% python3 -q
>>> import numpy as np
>>> from numpy import linalg as LA
>>> np.set_printoptions(precision=2, suppress=True, linewidth=160)
>>> J = np.array([[-4, 0, 8, 0], [-4, -4, 8, 8], [7, 0, 5, 0], [7, 7, 5, 5]])
>>> A2 = J / LA.norm(J, axis=1, keepdims=True)
>>> gram = A2 @ A2.T
>>> print((np.abs(gram) > 0.9).astype(int))
[[1 0 0 0]
 [0 1 0 0]
 [0 0 1 0]
 [0 0 0 1]]
>>> print(gram[1])
[0.71 1.   0.11 0.16]
>>> print(np.argwhere(np.triu(np.abs(gram) > 0.95, 1)))
[]
>>> print((gram - 2 * np.eye(4)).round(6).argmax(axis=1))
[1 0 3 2]
>>> print(np.degrees(np.arccos(np.clip(gram[1, 0], -1, 1))))
45.0
>>> gram = J.T @ J
>>> print((J @ J.T).shape)
(4, 4)
>>> f, g = J[0], J[1]
>>> print(f @ f)
80
>>> p = (f @ g) / (f @ f) * f
>>> print(round(LA.norm(f + g) ** 2 + LA.norm(f - g) ** 2, 2))
480.0
>>> print(p)
[-4.  0.  8.  0.]
>>> print(np.outer(f, g))
[[ 16  16 -32 -32]
 [  0   0   0   0]
 [-32 -32  64  64]
 [  0   0   0   0]]
>>> A2 = np.array([[0, 4], [2, 4], [2, 5], [2, 7]])
>>> print(LA.matrix_rank(np.vstack([J, A2.T])))
4
>>> print(np.einsum("ij->j", J))
[ 6  3 26 13]
>>> print(np.vstack([J, A2.T]).shape)
(6, 4)
>>> print(A2.T @ J.T)
[[ 16  24  10  34]
 [ 24  64  53 116]]
>>> print(np.einsum("ik,kj->ji", J, A2))
[[ 16  24  10  34]
 [ 24  64  53 116]]
>>> print(np.einsum("ik,kj->ij", J, A2))
[[ 16  24]
 [ 24  64]
 [ 10  53]
 [ 34 116]]
>>> rng = np.random.default_rng(48)
>>> ang = np.sort(rng.uniform(-2, 2, 34))
>>> M = np.c_[ang, ang ** 2, ang ** 3] @ np.array([[-1, 3, -1, 9], [7, -7, -4, 7], [-4, -4, 6, -1]])
>>> print(M)
[[ 55.8   -3.3  -55.03  15.51]
 [ 42.24  -5.59 -40.05  10.1 ]
 [ 39.13  -5.99 -36.68   8.88]
 [ 34.82  -6.44 -32.05   7.19]
 [ 25.52  -6.95 -22.31   3.65]
 [ 21.19  -6.92 -17.91   2.07]
 [ 16.75  -6.65 -13.52   0.52]
 [ 11.9   -5.98  -8.91  -1.03]
 [  8.64  -5.23  -5.96  -1.91]
 [  6.94  -4.7   -4.51  -2.29]
 [  4.05  -3.49  -2.18  -2.66]
 [  4.04  -3.49  -2.18  -2.66]
 [  2.67  -2.7   -1.2   -2.62]
 [  2.5   -2.58  -1.08  -2.59]
 [  2.22  -2.4   -0.9   -2.54]
 [  0.3   -0.57   0.04  -1.15]
 [  0.3   -0.56   0.04  -1.14]
 [  0.17  -0.36   0.05  -0.82]
 [ -0.03   0.14  -0.07   0.52]
 [ -0.03   0.24  -0.15   1.09]
 [  0.36  -0.01  -0.6    4.09]
 [  0.42  -0.1   -0.63   4.42]
 [  1.01  -1.45  -0.75   7.48]
 [  1.09  -1.68  -0.74   7.87]
 [  1.29  -2.41  -0.65   8.98]
 [  1.58  -3.79  -0.37  10.77]
 [  1.69  -4.49  -0.19  11.58]
 [  1.73  -4.79  -0.11  11.91]
 [  1.95  -7.11   0.66  14.2 ]
 [  2.04  -9.15   1.47  15.97]
 [  2.05 -10.14   1.89  16.77]
 [  1.06 -22.67   8.49  24.78]
 [  0.44 -26.65  10.92  26.84]
 [ -2.55 -41.05  20.54  33.22]]
>>> # rows and columns are dependent
>>> Uu, sigma, VT = LA.svd(M, full_matrices=False)
>>> print(np.allclose(Uu * sigma @ VT, M))
True
>>> print(Uu.shape, sigma.shape, VT.shape)
(34, 4) (4,) (4, 4)
>>> print(np.cumsum(sigma ** 2) / np.sum(sigma ** 2))
[0.7  0.98 1.   1.  ]
>>> print(np.round(VT @ VT.T, 2) + 0)
[[1. 0. 0. 0.]
 [0. 1. 0. 0.]
 [0. 0. 1. 0.]
 [0. 0. 0. 1.]]
>>> print((sigma > 1e-8).sum())
3
>>> print(np.abs(VT[0]))
[0.72 0.11 0.67 0.17]
